$ python3 -q
>>> import numpy as np
>>> import numpy.linalg as la
>>> np.set_printoptions(precision=3, suppress=True, linewidth=120)
>>> M2 = np.array([[1, 2], [-2, 0]])
>>> Z = np.array([[-2, 0, -3], [-3, -1, -1], [3, -1, 3]])
>>> feats = np.kron(M2, Z)
>>> feats
array([[-2,  0, -3, -4,  0, -6],
       [-3, -1, -1, -6, -2, -2],
       [ 3, -1,  3,  6, -2,  6],
       [ 4,  0,  6,  0,  0,  0],
       [ 6,  2,  2,  0,  0,  0],
       [-6,  2, -6,  0,  0,  0]])
>>> M2 = feats / np.sqrt((feats ** 2).mean(axis=1, keepdims=True))
>>> M2[0]
array([-0.608,  0.   , -0.911, -1.215,  0.   , -1.823])
>>> la.norm(M2, axis=1)
array([2.449, 2.449, 2.449, 2.449, 2.449, 2.449])
>>> feats - feats.mean(axis=1, keepdims=True)
array([[ 0.5  ,  2.5  , -0.5  , -1.5  ,  2.5  , -3.5  ],
       [-0.5  ,  1.5  ,  1.5  , -3.5  ,  0.5  ,  0.5  ],
       [ 0.5  , -3.5  ,  0.5  ,  3.5  , -4.5  ,  3.5  ],
       [ 2.333, -1.667,  4.333, -1.667, -1.667, -1.667],
       [ 4.333,  0.333,  0.333, -1.667, -1.667, -1.667],
       [-4.333,  3.667, -4.333,  1.667,  1.667,  1.667]])
>>> la.matrix_rank(feats - feats.mean(axis=1, keepdims=True))
np.int64(5)
>>> O, r_ = la.qr(feats)
>>> np.trace(O @ O.T)
np.float64(6.0)
>>> np.allclose(r_.T @ r_, feats.T @ feats)
True
>>> np.round(O.T @ O, 3) + 0
array([[1., 0., 0., 0., 0., 0.],
       [0., 1., 0., 0., 0., 0.],
       [0., 0., 1., 0., 0., 0.],
       [0., 0., 0., 1., 0., 0.],
       [0., 0., 0., 0., 1., 0.],
       [0., 0., 0., 0., 0., 1.]])
>>> r_.round(3) + 0
array([[10.488,  0.   ,  8.581,  4.195,  0.   ,  3.432],
       [ 0.   ,  3.162, -3.162,  0.   ,  1.265, -1.265],
       [ 0.   ,  0.   ,  3.371,  0.   ,  0.   ,  1.348],
       [ 0.   ,  0.   ,  0.   , -8.39 ,  0.   , -6.865],
       [ 0.   ,  0.   ,  0.   ,  0.   ,  2.53 , -2.53 ],
       [ 0.   ,  0.   ,  0.   ,  0.   ,  0.   ,  2.697]])
>>> O.round(3) + 0
array([[-0.191,  0.   , -0.405,  0.381,  0.   , -0.809],
       [-0.286, -0.316,  0.135,  0.572, -0.632,  0.27 ],
       [ 0.286, -0.316, -0.135, -0.572, -0.632, -0.27 ],
       [ 0.381,  0.   ,  0.809,  0.191,  0.   , -0.405],
       [ 0.572,  0.632, -0.27 ,  0.286, -0.316,  0.135],
       [-0.572,  0.632,  0.27 , -0.286, -0.316, -0.135]])
>>> cov = feats.T @ feats
>>> np.allclose(cov, cov.T)
True
>>> np.trace(cov), (feats ** 2).sum()
(np.int64(387), np.int64(387))
>>> cov
array([[110,   0,  90,  44,   0,  36],
       [  0,  10, -10,   0,   4,  -4],
       [ 90, -10,  95,  36,  -4,  38],
       [ 44,   0,  36,  88,   0,  72],
       [  0,   4,  -4,   0,   8,  -8],
       [ 36,  -4,  38,  72,  -8,  76]])
>>> w1 = np.array([[0, 0, 5], [3, 3, 5], [2, 2, 5], [2, 3, 0], [4, 5, 1], [2, 5, 1]])
>>> b = np.array([-1, 0, 3])
>>> hid = np.maximum(feats @ w1 + b, 0)
>>> hid
array([[ 0,  0,  0],
       [ 0,  0,  0],
       [18, 41, 32],
       [11, 12, 53],
       [ 9, 10, 53],
       [ 0,  0,  0]])
>>> Z = np.array([[3, 4], [1, 0], [4, 4]])
>>> w1 @ Z
array([[20, 20],
       [32, 32],
       [28, 28],
       [ 9,  8],
       [21, 20],
       [15, 12]])
>>> vec = np.array([1, -2, 3, 4, -4, 0])
>>> target = feats @ vec
>>> target
array([-27, -20,  46,  22,   8, -28])
>>> np.round(la.solve(feats.T, feats[4]), 3) + 0
array([0., 0., 0., 0., 1., 0.])
>>> np.round(la.solve(feats, target + feats[:, 1]), 3) + 0
array([ 1., -1.,  3.,  4., -4.,  0.])
>>> J = np.loadtxt("out12.csv", delimiter=",")
>>> J
array([[-0.42 ,  0.09 , -0.247, -0.187],
       [-0.66 , -0.35 , -0.475, -0.08 ],
       [ 0.12 , -0.168, -0.395,  0.783],
       [ 0.12 ,  0.732, -0.505,  0.12 ],
       [ 0.48 , -0.143, -0.527, -0.569],
       [ 0.36 , -0.534, -0.157,  0.092]])
>>> O, evecs = la.qr(J[:, :3])[0], la.qr(J[:, 3:])[0]
>>> sig = la.svd(O.T @ evecs, compute_uv=False)
>>> np.degrees(np.arccos(sig.clip(0, 1)))
array([90.])
>>> round(la.norm(O @ O.T - evecs @ evecs.T, 2), 3)
np.float64(1.0)
>>> (sig > 0.9).sum()
np.int64(0)
